$ python3 -q
>>> import numpy as np
>>> np.set_printoptions(precision=2, suppress=True, linewidth=100)
>>> mat = np.loadtxt("run14.csv", delimiter=",")
>>> print(mat)
[[ 1.  5.  3.  6.  2.]
 [ 3.  5.  5.  0. -4.]
 [ 5.  4. -2.  4.  1.]
 [ 5.  4. -2.  4.  1.]
 [ 0.  0.  0.  0.  0.]
 [ 4.  7.  0. -6. -3.]
 [ 1.  7.  2. -3. -1.]
 [-6.  3.  2. -1.  4.]
 [ 2.  7. -2.  0.  3.]
 [ 0.  0.  0.  0.  0.]
 [ 0.  0.  0.  0.  0.]
 [ 6.  6. -7. -2.  2.]
 [ 0.  0.  0.  0.  0.]
 [ 6.  5.  3. -3. -6.]
 [-2.  2. -3. -3.  3.]
 [-4.  1.  5.  2.  1.]
 [ 4. 10.  8.  6. -2.]
 [ 0.  0.  0.  0.  0.]
 [ 8.  9.  3.  4. -3.]
 [ 6. 11.  0.  1.  0.]
 [ 0.  0.  0.  0.  0.]
 [-2.  2. -3. -3.  3.]
 [ 3.  5.  5.  0. -4.]]
>>> W2 = mat[[20, 8]].astype(float)
>>> for _ in range(7):
...     labels = np.linalg.norm(mat[:, None] - W2, axis=-1).argmin(axis=1)
...     W2 = np.array([mat[labels == j].mean(axis=0) for j in range(2)])
... 
>>> labels
array([1, 1, 1, 1, 0, 1, 1, 0, 1, 0, 0, 1, 0, 1, 0, 0, 1, 0, 1, 1, 0, 0, 1])
>>> print(np.bincount(labels))
[10 13]
>>> np.abs(W2[1] - W2[0]).argmax()
np.int64(1)
>>> print(W2[1] - W2[0])
[ 5.55  5.74  1.13  1.35 -2.18]
>>> Ac = mat - mat.mean(axis=1)
Traceback (most recent call last):
  File "<python-input-10>", line 1, in <module>
    Ac = mat - mat.mean(axis=1)
         ~~~~^~~~~~~~~~~~~~~~~~
ValueError: operands could not be broadcast together with shapes (23,5) (23,) 
>>> Ac = mat - mat.mean(axis=0)
>>> left, sv, Vh = np.linalg.svd(Ac, full_matrices=False)
>>> print((np.sign(left[:, 0]) == np.sign(left[0, 0])).astype(int))
[1 1 1 1 0 1 1 0 0 0 0 1 0 1 0 0 1 0 1 1 0 0 1]
>>> sv
array([22.82, 16.93, 13.81, 10.71,  0.37])
>>> np.abs(Vh[-1])
array([0.49, 0.25, 0.46, 0.3 , 0.63])
>>> print(np.searchsorted(np.cumsum(sv ** 2) / (sv ** 2).sum(), 0.9) + 1)
4
